% ipython --no-banner

In [1]: import numpy as np

In [2]: import numpy.linalg as la

In [3]: np.set_printoptions(precision=2, suppress=True, linewidth=200, sign=" ")

In [4]: feats = np.load("mat.npy")

In [5]: print(feats)
[[-2 -1 -1  2  2  2]
 [ 1  0  1 -1  1  0]
 [-2 -1 -1  2  2  2]]

In [6]: T = np.stack([feats, 5 * feats, feats[::-1]])

In [7]: print(la.norm(T, axis=(1, 2)))
[  6.32  31.62   6.32]

In [8]: print(T.shape)
(3, 3, 6)

In [9]: w1 = np.array([[4, 8], [4, 8], [1, 0], [2, 1], [5, 2], [6, 0]])

In [10]: coef = np.array([-2, -1])

In [11]: H = np.maximum(feats @ w1 + coef, 0)

In [12]: print((H > 0).astype(int))
[[ 1  0]
 [ 1  1]
 [ 1  0]]

In [13]: print((H > 0).mean(axis=0))
[ 1.    0.33]

In [14]: C = np.array([[1, 2, 2], [-1, 0, -2]])

In [15]: print(H @ C)
[[11 22 22]
 [-2 12 -4]
 [11 22 22]]

In [16]: u, g = feats[0], feats[1]

In [17]: print(u @ g)
-3

In [18]: p = (u @ g) / (u @ u) * u

In [19]: print(np.outer(u, g))
[[-2  0 -2  2 -2  0]
 [-1  0 -1  1 -1  0]
 [-1  0 -1  1 -1  0]
 [ 2  0  2 -2  2  0]
 [ 2  0  2 -2  2  0]
 [ 2  0  2 -2  2  0]]

In [20]: F = np.vander(np.arange(5) - 1, 3, increasing=True)

In [21]: print(F)
[[ 1 -1  1]
 [ 1  0  0]
 [ 1  1  1]
 [ 1  2  4]
 [ 1  3  9]]

In [22]: cov = F.T @ F

In [23]: print((F @ F.T).shape)
(5, 5)

In [24]: print(cov)
[[  5   5  15]
 [  5  15  35]
 [ 15  35  99]]

In [25]: print(np.diag(cov))
[  5  15  99]

In [26]: print(np.trace(cov), (F ** 2).sum())
119 119

In [27]: X = np.loadtxt("run3.csv", delimiter=",")

In [28]: print(X)
[[-2.  1.  1.  1.  1.  1.  1.]
 [ 1. -2.  1.  1.  1.  1.  1.]
 [ 1.  1. -2.  1.  1.  1.  1.]
 [ 1.  1.  1. -2.  1.  1.  1.]
 [ 1.  1.  1.  1. -2.  1.  1.]
 [ 1.  1.  1.  1.  1. -2.  1.]
 [ 1.  1.  1.  1.  1.  1. -2.]]

In [29]: # equal to its transpose

In [30]: Y = la.inv(X)

In [31]: print(np.allclose(Y, X.T))
False

In [32]: print(la.inv(Y))
[[-2.  1.  1.  1.  1.  1.  1.]
 [ 1. -2.  1.  1.  1.  1.  1.]
 [ 1.  1. -2.  1.  1.  1.  1.]
 [ 1.  1.  1. -2.  1.  1.  1.]
 [ 1.  1.  1.  1. -2.  1.  1.]
 [ 1.  1.  1.  1.  1. -2.  1.]
 [ 1.  1.  1.  1.  1.  1. -2.]]

In [33]: print((np.abs(Y) > 1e-9).astype(int))
[[ 1  1  1  1  1  1  1]
 [ 1  1  1  1  1  1  1]
 [ 1  1  1  1  1  1  1]
 [ 1  1  1  1  1  1  1]
 [ 1  1  1  1  1  1  1]
 [ 1  1  1  1  1  1  1]
 [ 1  1  1  1  1  1  1]]

In [34]: u = np.array([2, 1])

In [35]: print(np.cross(X[3, :3], X[0, :3]))
[ 0. -3.  3.]

In [36]: print(np.array([np.convolve(row, u, "same") for row in X]))
[[-4.  0.  3.  3.  3.  3.  3.]
 [ 2. -3.  0.  3.  3.  3.  3.]
 [ 2.  3. -3.  0.  3.  3.  3.]
 [ 2.  3.  3. -3.  0.  3.  3.]
 [ 2.  3.  3.  3. -3.  0.  3.]
 [ 2.  3.  3.  3.  3. -3.  0.]
 [ 2.  3.  3.  3.  3.  3. -3.]]

In [37]: def softmax(z):
    ...:     e = np.exp(z - z.max(axis=-1, keepdims=True))
    ...:     return e / e.sum(axis=-1, keepdims=True)
    ...: 

In [38]: print(softmax(X[3]))
[ 0.17  0.17  0.17  0.01  0.17  0.17  0.17]

In [39]: att = X @ X.T / np.sqrt(7)

In [40]: print(softmax(att + np.triu(np.full(att.shape, -np.inf), 1)))
[[ 1.    0.    0.    0.    0.    0.    0.  ]
 [ 0.03  0.97  0.    0.    0.    0.    0.  ]
 [ 0.03  0.03  0.94  0.    0.    0.    0.  ]
 [ 0.03  0.03  0.03  0.91  0.    0.    0.  ]
 [ 0.03  0.03  0.03  0.03  0.88  0.    0.  ]
 [ 0.03  0.03  0.03  0.03  0.03  0.86  0.  ]
 [ 0.03  0.03  0.03  0.03  0.03  0.03  0.83]]

In [41]: print(softmax(att))
[[ 0.83  0.03  0.03  0.03  0.03  0.03  0.03]
 [ 0.03  0.83  0.03  0.03  0.03  0.03  0.03]
 [ 0.03  0.03  0.83  0.03  0.03  0.03  0.03]
 [ 0.03  0.03  0.03  0.83  0.03  0.03  0.03]
 [ 0.03  0.03  0.03  0.03  0.83  0.03  0.03]
 [ 0.03  0.03  0.03  0.03  0.03  0.83  0.03]
 [ 0.03  0.03  0.03  0.03  0.03  0.03  0.83]]

In [42]: print(softmax(att).round(6).argmax(axis=1))
[ 0  1  2  3  4  5  6]

In [43]: M = np.load("a.npy")

In [44]: print(M)
[[ 6.28  4.19 -0.81  1.21 -1.78]
 [-5.54 -4.5   1.01 -1.82  0.97]
 [-5.31 -2.01  0.24  0.25  2.24]
 [ 2.34  1.15 -0.15  0.16 -0.95]
 [ 2.68  6.58 -1.8   4.22  1.8 ]
 [ 3.06  0.64 -0.02 -0.44 -1.52]
 [ 3.17  3.37 -0.76  1.6  -0.17]
 [-2.48 -3.92  1.   -2.21 -0.51]
 [-0.05 -0.03  0.01  0.01  0.07]
 [ 0.53 -3.17  1.04 -2.67 -1.95]
 [-4.2  -5.64  1.43 -3.03 -0.47]
 [ 5.29  1.84 -0.1  -0.22 -2.3 ]
 [ 0.64 -0.46  0.15 -0.58 -0.7 ]
 [ 3.87  2.94 -0.63  1.01 -0.96]
 [ 2.69  6.63 -1.81  4.16  1.79]
 [-3.88 -2.9   0.63 -0.97  0.86]
 [-1.77 -4.41  1.2  -2.9  -1.24]
 [ 1.82  4.43 -1.28  2.81  1.27]
 [-3.16 -3.43  0.86 -1.56  0.15]
 [-1.39  0.98 -0.45  1.23  1.47]]

In [45]: C = M[[19, 3]].astype(float)

In [46]: for _ in range(4):
    ...:     z = la.norm(M[:, None] - C, axis=-1).argmin(axis=1)
    ...:     C = np.array([M[z == j].mean(axis=0) for j in range(2)])
    ...: 

In [47]: print(z)
[ 1  0  0  1  1  1  1  0  1  0  0  1  1  1  1  0  0  1  0  1]

In [48]: print(C[1] - C[0])
[ 5.76  6.44 -1.56  3.13 -0.17]

In [49]: print(np.abs(C[1] - C[0]).argmax())
1

In [50]: mat = np.loadtxt("arr.csv", delimiter=",")

In [51]: print(mat)
[[ 0.  0.  0.  1.]
 [ 0.  0.  0.  0.]
 [ 0.  0.  0.  1.]
 [ 1.  0.  1.  0.]]

In [52]: U, sv, vt = la.svd(mat)

In [53]: vecs = vt[:(sv > 1e-8).sum()]

In [54]: rng = np.random.default_rng(620032)

In [55]: vec = mat[2] + 3 * mat[3] + rng.integers(2) * np.eye(4)[1]

In [56]: print(vec)
[ 3.  0.  3.  1.]

In [57]: print(round(la.norm(vec - vecs.T @ vecs @ vec), 2))
0.0

In [58]: print(np.allclose(vecs.T @ vecs @ vec, vec))
True

In [59]: rank = la.matrix_rank(mat)

In [60]: print(rank)
2

In [61]: ns = la.svd(mat)[2][rank:].T

In [62]: print(mat @ ns)
[[ 0.  0.]
 [ 0.  0.]
 [ 0.  0.]
 [ 0.  0.]]

In [63]: print(np.allclose(mat @ ns, 0))
True

In [64]: print([int(la.matrix_rank(np.delete(mat, i, axis=0))) for i in range(4)])
[2, 2, 2, 1]

In [65]: print([int(la.matrix_rank(mat[:i])) for i in range(1, len(mat) + 1)])
[1, 1, 1, 2]

In [66]: print(ns @ ns.T)
[[ 0.5  0.  -0.5  0. ]
 [ 0.   1.   0.   0. ]
 [-0.5  0.   0.5  0. ]
 [ 0.   0.   0.   0. ]]

In [67]: print([round(float(la.det(mat[:i, :i])), 2) + 0 for i in range(1, 5)])
[0.0, 0.0, 0.0, 0.0]

In [68]: print(np.round(la.eigvalsh(mat).min(), 2))
-1.41

In [69]: U, sv, vt = la.svd(mat)

In [70]: print(sv)
[ 1.41  1.41  0.    0.  ]

In [71]: Y = U[:, :2] @ np.diag(sv[:2]) @ vt[:2]

In [72]: print(la.matrix_rank(Y))
2

In [73]: print(Y)
[[ 0.  0.  0.  1.]
 [ 0.  0.  0.  0.]
 [ 0.  0.  0.  1.]
 [ 1.  0.  1.  0.]]

In [74]: print(round(la.norm(mat - Y, 2), 2), sv[2])
0.0 0.0

In [75]: print(np.argwhere(np.triu(mat)))
[[ 0  3]
 [ 2  3]]

In [76]: print(np.trace(mat @ mat @ mat) // 6)
0.0

In [77]: low = np.diag(mat.sum(axis=1)) - mat

In [78]: print(low @ np.ones(4))
[ 0.  0.  0.  0.]

In [79]: print(np.round(la.eigvalsh(low), 2) + 0)
[ 0.  0.  1.  3.]

In [80]: print(low)
[[ 1.  0.  0. -1.]
 [ 0.  0.  0.  0.]
 [ 0.  0.  1. -1.]
 [-1.  0. -1.  2.]]

In [81]: m1 = np.load("sample8.npy")

In [82]: print(m1)
[[ 0  1  0]
 [ 1  0  0]
 [ 0  0  1]]

In [83]: vec = np.array([-2, 2, -1])

In [84]: target = m1 @ vec

In [85]: coef, lr = np.zeros(3), 1 / la.norm(m1, 2) ** 2

In [86]: for i in range(250):
    ...:     coef -= lr * m1.T @ (m1 @ coef - target)
    ...:     if i % 50 == 0: print(i, round(la.norm(m1 @ coef - target), 2))
    ...: 
0 0.0
50 0.0
100 0.0
150 0.0
200 0.0

In [87]: print(round(la.cond(m1), 2))
1.0

In [88]: print(coef)
[-2.  2. -1.]

In [89]: vec = np.array([-2, 0, 3])

In [90]: print(la.inv(m1))
[[ 0.  1.  0.]
 [ 1.  0.  0.]
 [ 0.  0.  1.]]

In [91]: print(3 - la.matrix_rank(m1 - np.eye(3), tol=1e-8))
2

In [92]: print(np.abs(la.eigvals(m1)))
[ 1.  1.  1.]

In [93]: print([p for p in range(1, 25) if np.allclose(la.matrix_power(m1, p), np.eye(3))])
[2, 4, 6, 8, 10, 12, 14, 16, 18, 20, 22, 24]

In [94]: print(round(la.norm(vec), 2), np.round(la.norm(m1 @ vec), 2))
3.61 3.61

In [95]: print(m1.T @ (m1 @ vec))
[-2  0  3]

In [96]: print(np.sort(np.abs(la.eigvals(m1))))
[ 1.  1.  1.]

In [97]: print((m1 + m1.T) / 2)
[[ 0.  1.  0.]
 [ 1.  0.  0.]
 [ 0.  0.  1.]]

In [98]: print(np.allclose(m1 @ m1.T, m1.T @ m1))
True

In [99]: print(m1 @ m1)
[[ 1  0  0]
 [ 0  1  0]
 [ 0  0  1]]

In [100]: A = np.array([[1, 0, 3, 3, 1, 3, 0],
     ...:     [0, 1, 0, 1, 0, 2, 0],
     ...:     [3, 2, 1, 0, 1, 2, 0],
     ...:     [1, 3, 1, 1, 2, 2, 3]]) * (rng.random((4, 7)) < 0.3)

In [101]: print(A)
[[ 0  0  0  0  0  0  0]
 [ 0  0  0  0  0  2  0]
 [ 0  0  0  0  1  2  0]
 [ 0  0  0  0  0  2  0]]

In [102]: # column 1 repeats column 0

In [103]: w1 = np.array([[-2, -1, 0],
     ...:     [-1, 1, 1],
     ...:     [1, 0, -1],
     ...:     [-1, -2, 1],
     ...:     [1, 2, 1],
     ...:     [-1, -2, 0],
     ...:     [-1, 2, -2]])

In [104]: coef = np.array([0, -2, -2])

In [105]: H = np.maximum(A @ w1 + coef, 0)

In [106]: print(H)
[[ 0  0  0]
 [ 0  0  0]
 [ 0  0  0]
 [ 0  0  0]]

In [107]: C = np.array([[1, 2], [0, 0], [0, 2]])

In [108]: print(H @ C)
[[ 0  0]
 [ 0  0]
 [ 0  0]
 [ 0  0]]

In [109]: print((H @ C).round(6).argmax(axis=1))
[ 0  0  0  0]

In [110]: J = np.loadtxt("x.csv", delimiter=",")

In [111]: print(J)
[[ 0.4  -0.4  -0.75  2.4 ]
 [ 1.1  -0.8  -1.47  0.2 ]
 [ 0.8   1.7   3.42  1.7 ]
 [-0.3  -0.4  -0.81 -0.6 ]
 [ 0.4  -1.8  -3.7  -0.3 ]
 [ 1.6  -0.6  -1.37 -0.4 ]
 [-0.9  -0.4  -0.93  1.2 ]
 [-1.   -0.5  -0.92 -1.2 ]
 [-0.4   1.4   2.76 -0.7 ]
 [ 1.3  -0.5  -0.94  0.9 ]
 [-1.8   0.8   1.65  0.2 ]
 [-0.2   2.1   4.13  2.  ]
 [-1.2  -1.7  -3.23 -0.9 ]
 [ 0.2   1.2   2.3   0.1 ]
 [-1.8   0.9   1.81 -1.2 ]
 [-0.4  -2.   -4.01 -0.5 ]
 [-0.3  -0.8  -1.67 -1.1 ]
 [-0.4   0.4   0.82  0.  ]
 [-0.5   0.4   0.76  0.2 ]
 [-1.    0.9   1.84  2.1 ]
 [-1.1   0.8   1.6   0.2 ]
 [-0.7   0.9   1.83  1.4 ]
 [-0.3  -0.9  -1.62  0.3 ]
 [ 0.4  -0.4  -0.64  1.5 ]
 [ 0.9   0.1   0.17  1.  ]
 [ 0.8  -0.1  -0.28 -2.5 ]
 [-1.5   2.6   5.26  0.4 ]
 [-0.4   1.4   2.96 -0.3 ]
 [-2.3   1.    2.01 -0.9 ]
 [ 0.8  -1.7  -3.49 -0.1 ]]

In [112]: Y = np.c_[J[:, :3] @ np.array([[2, 2, 2], [1, 0, 0], [2, 2, 2]]), np.array([0, 0, 1, 1, 1, 1, 2, 0, 1, 0, 0, 2, 2, 1, 2, 2, 1, 0, 2, 1, 1, 1, 1, 2, 1, 1, 1, 0, 0, 1])]

In [113]: print(Y)
[[ -1.1   -0.7   -0.7    0.  ]
 [ -1.54  -0.74  -0.74   0.  ]
 [ 10.14   8.44   8.44   1.  ]
 [ -2.62  -2.22  -2.22   1.  ]
 [ -8.4   -6.6   -6.6    1.  ]
 [ -0.14   0.46   0.46   1.  ]
 [ -4.06  -3.66  -3.66   2.  ]
 [ -4.34  -3.84  -3.84   0.  ]
 [  6.12   4.72   4.72   1.  ]
 [  0.22   0.72   0.72   0.  ]
 [  0.5   -0.3   -0.3    0.  ]
 [  9.96   7.86   7.86   2.  ]
 [-10.56  -8.86  -8.86   2.  ]
 [  6.2    5.     5.     1.  ]
 [  0.92   0.02   0.02   2.  ]
 [-10.82  -8.82  -8.82   2.  ]
 [ -4.74  -3.94  -3.94   1.  ]
 [  1.24   0.84   0.84   0.  ]
 [  0.92   0.52   0.52   2.  ]
 [  2.58   1.68   1.68   1.  ]
 [  1.8    1.     1.     1.  ]
 [  3.16   2.26   2.26   1.  ]
 [ -4.74  -3.84  -3.84   1.  ]
 [ -0.88  -0.48  -0.48   2.  ]
 [  2.24   2.14   2.14   1.  ]
 [  0.94   1.04   1.04   1.  ]
 [ 10.12   7.52   7.52   1.  ]
 [  6.52   5.12   5.12   0.  ]
 [  0.42  -0.58  -0.58   0.  ]
 [ -7.08  -5.38  -5.38   1.  ]]

In [114]: print(la.matrix_rank(np.c_[J, Y]))
5

In [115]: print(np.round(la.norm(Y - J @ la.lstsq(J, Y)[0], axis=0), 2) + 0)
[ 0.    0.    0.    6.03]

In [116]: print(la.matrix_rank(Y))
3

In [117]: print(np.round(la.lstsq(J, Y[:, 0])[0], 2) + 0)
[ 2.  1.  2.  0.]

In [118]: print(la.norm(la.qr(J)[0].T @ Y, axis=0) ** 2 / ((Y ** 2).sum(axis=0) + 1e-12))
[ 1.    1.    1.    0.15]

In [119]: C = J[[27, 28]].astype(float)

In [120]: for _ in range(7):
     ...:     z = la.norm(J[:, None] - C, axis=-1).argmin(axis=1)
     ...:     C = np.array([J[z == j].mean(axis=0) for j in range(2)])
     ...: 

In [121]: print(z)
[ 1  1  0  1  1  1  1  1  0  1  0  0  1  0  0  1  1  0  0  0  0  0  1  1  1  1  0  0  0  1]

In [122]: print(np.bincount(z))
[ 14  16]

In [123]: print(C[1] - C[0])
[ 1.   -1.98 -3.97 -0.38]

In [124]: print(C)
[[-0.79  1.18  2.37  0.37]
 [ 0.21 -0.81 -1.6  -0.01]]

In [125]: U, sv, vt = la.svd(J)

In [126]: print(sv)
[ 14.62   6.28   4.58   0.21]

In [127]: Y = U[:, :3] @ np.diag(sv[:3]) @ vt[:3]

In [128]: print(la.matrix_rank(J, rtol=0.05))
3

In [129]: print(round(float(la.norm(J - Y) / la.norm(J)), 2))
0.01

In [130]: print(la.matrix_rank(Y))
3

In [131]: print(round(np.log10(la.cond(J))))
2

In [132]: print(np.argsort(-la.norm(J, axis=0).round(6), kind="stable")[:3])
[ 2  1  3]

In [133]: print(la.matrix_rank(J, rtol=0.1))
3

In [134]: print([round(float(x), 2) for x in la.svd(J, compute_uv=False)[:3]])
[14.62, 6.28, 4.58]

In [135]: O, vecs = la.qr(F[:, :1])[0], la.qr(F[:, 1:])[0]

In [136]: sv = la.svd(O.T @ vecs, compute_uv=False)

In [137]: print(round(float(la.norm(O @ O.T - vecs @ vecs.T, 2)), 2))
1.0

In [138]: print((sv > 0.9).sum())
0

In [139]: print(sv)
[ 0.68]

In [140]: print(np.degrees(np.arccos(sv.clip(0, 1))))
[ 47.21]
